>>> import numpy as np
>>> np.set_printoptions(suppress=True, linewidth=120)
>>> rnd = lambda a: np.round(a, 2) + 0
>>> rng = np.random.default_rng(44429)
>>> J = rng.normal(size=(11, 3))
>>> J = 3 * J / np.linalg.norm(J, axis=1, keepdims=True)
>>> rnd(J)
array([[ 0.74, -2.46, -1.55],
       [ 1.2 , -1.33,  2.41],
       [-0.82, -2.53,  1.39],
       [ 2.22,  0.14,  2.01],
       [ 2.19,  0.83, -1.88],
       [ 1.26, -0.81, -2.6 ],
       [ 0.08, -2.84, -0.96],
       [ 0.82,  0.66,  2.81],
       [-0.01, -2.72, -1.27],
       [ 1.98,  1.49, -1.7 ],
       [ 1.45,  2.23,  1.38]])
>>> labels = J[:, 2] > np.median(J[:, 2])
>>> u = J[labels].mean(axis=0) - J[~labels].mean(axis=0)
>>> labels.astype(int)
array([0, 1, 1, 1, 0, 0, 0, 1, 0, 0, 1])
>>> ((J - J.mean(axis=0)) @ u > 0).astype(int)
array([0, 1, 1, 1, 0, 0, 0, 1, 0, 0, 1])
>>> B = J / np.sqrt((J ** 2).mean(axis=1, keepdims=True))
>>> np.linalg.matrix_rank(B) == np.linalg.matrix_rank(J)
np.True_
>>> rnd(np.linalg.norm(B, axis=1))
array([1.73, 1.73, 1.73, 1.73, 1.73, 1.73, 1.73, 1.73, 1.73, 1.73, 1.73])
>>> np.linalg.matrix_rank(J - J.mean(axis=1, keepdims=True))
np.int64(2)
>>> u = np.array([-8, -7, 1])
>>> A = np.array([np.roll(u, i) for i in range(3)])
>>> A
array([[-8, -7,  1],
       [ 1, -8, -7],
       [-7,  1, -8]])
>>> vec = np.array([-1, 1, -2])
>>> target = A @ vec
>>> print(target)
[-1  5 24]
>>> rnd(np.linalg.solve(A, target + A[:, 0]))
array([ 0.,  1., -2.])
>>> rnd(np.linalg.solve(A, A[:, 1]))
array([0., 1., 0.])
>>> B = np.linalg.invert(A)
Traceback (most recent call last):
  File "<python-input-23>", line 1, in <module>
    B = np.linalg.invert(A)
        ^^^^^^^^^^^^^^^^
AttributeError: module 'numpy.linalg' has no attribute 'invert'
>>> B = np.linalg.inv(A)
>>> rnd(A @ B)
array([[1., 0., 0.],
       [0., 1., 0.],
       [0., 0., 1.]])
>>> rnd(np.linalg.cond(A))
np.float64(1.64)
>>> rnd(np.linalg.inv(B))
array([[-8., -7.,  1.],
       [ 1., -8., -7.],
       [-7.,  1., -8.]])
>>> rnd(np.linalg.det(A) * np.linalg.det(B))
np.float64(1.0)
>>> np.allclose(B, A.T)
False
>>> print(rnd(np.linalg.det(A) * B))
[[ 71. -55.  57.]
 [ 57.  71. -55.]
 [-55.  57.  71.]]
>>> labels = rng.permutation(3)
>>> B = A[:, labels] * rng.choice([-1, 1], 3)
>>> B
array([[ 1, -7,  8],
       [-7, -8, -1],
       [-8,  1,  7]])
>>> left, _, Vh = np.linalg.svd(A.T @ B)
>>> rnd(left @ Vh)
array([[ 0.,  0., -1.],
       [ 0.,  1.,  0.],
       [ 1.,  0.,  0.]])
>>> A @ (-1.0) ** np.arange(3)
array([  0.,   2., -16.])
>>> (A @ A)[0]
array([ 50, 113,  33])
>>> arr = np.array([[8, 6, 6, 3, 3, 6],
...     [8, 3, 9, 3, 9, 8],
...     [6, 5, 1, 2, 6, 6],
...     [7, 1, 0, 4, 8, 7],
...     [7, 6, 1, 0, 5, 6],
...     [40, 18, 42, 15, 39, 38]])
>>> print(arr)
[[ 8  6  6  3  3  6]
 [ 8  3  9  3  9  8]
 [ 6  5  1  2  6  6]
 [ 7  1  0  4  8  7]
 [ 7  6  1  0  5  6]
 [40 18 42 15 39 38]]
>>> rk = np.linalg.matrix_rank(arr)
>>> print(rk)
5
>>> N = np.linalg.svd(arr)[2][rk:].T
>>> [int(np.linalg.matrix_rank(np.delete(arr, i, axis=0))) for i in range(6)]
[5, 5, 4, 4, 4, 5]
>>> print([int(np.linalg.matrix_rank(arr[:i])) for i in range(1, len(arr) + 1)])
[1, 2, 3, 4, 5, 5]
>>> print(N.shape)
(6, 1)
>>> rnd(N @ N.T)
array([[ 0.16,  0.04,  0.  ,  0.03,  0.13, -0.34],
       [ 0.04,  0.01,  0.  ,  0.01,  0.03, -0.08],
       [ 0.  ,  0.  ,  0.  ,  0.  ,  0.  ,  0.  ],
       [ 0.03,  0.01,  0.  ,  0.01,  0.03, -0.07],
       [ 0.13,  0.03,  0.  ,  0.03,  0.11, -0.28],
       [-0.34, -0.08,  0.  , -0.07, -0.28,  0.71]])
>>> np.allclose(arr @ N, 0)
True
>>> left, sv, Vh = np.linalg.svd(arr)
>>> np.argmax(sv[:-1] / (sv[1:] + 1e-6)) + 1
np.int64(5)
>>> print(rnd(sv))
[87.74  9.57  6.45  2.84  1.08  0.  ]
>>> B = left[:, :5] @ np.diag(sv[:5]) @ Vh[:5]
>>> np.linalg.matrix_rank(arr, rtol=0.05)
np.int64(3)
>>> rnd(np.linalg.norm(arr - B) / np.linalg.norm(arr))
np.float64(0.0)
>>> np.linalg.matrix_rank(arr, rtol=0.1)
np.int64(2)
>>> print(np.argsort(-np.linalg.norm(arr, axis=0).round(6), kind="stable")[:3])
[2 0 4]
>>> print(rnd(np.linalg.norm(arr, 2) / np.linalg.norm(arr)))
0.99
>>> left, sv, Vh = np.linalg.svd(arr)
>>> vecs = Vh[:(sv > 1e-8).sum()]
>>> vec = arr[3] + 2 * arr[4] + rng.integers(2) * np.eye(6)[2]
>>> vec
array([21., 13.,  2.,  4., 18., 19.])
>>> rnd(np.linalg.norm(vec - vecs.T @ vecs @ vec))
np.float64(0.0)
>>> np.allclose(vecs.T @ vecs @ vec, vec)
True
>>> X = np.loadtxt("block6.csv", delimiter=",")
>>> print(X)
[[-1. -2. -1.]
 [-2. -1. -2.]
 [-1. -2. -1.]]
>>> left, sv, Vh = np.linalg.svd(X)
>>> rnd(sv)
array([4.37, 1.37, 0.  ])
>>> B = left[:, :2] @ np.diag(sv[:2]) @ Vh[:2]
>>> print(rnd(B))
[[-1. -2. -1.]
 [-2. -1. -2.]
 [-1. -2. -1.]]
>>> np.linalg.matrix_rank(X, rtol=0.05)
np.int64(2)
>>> rnd(np.linalg.norm(X - B) / np.linalg.norm(X))
np.float64(0.0)
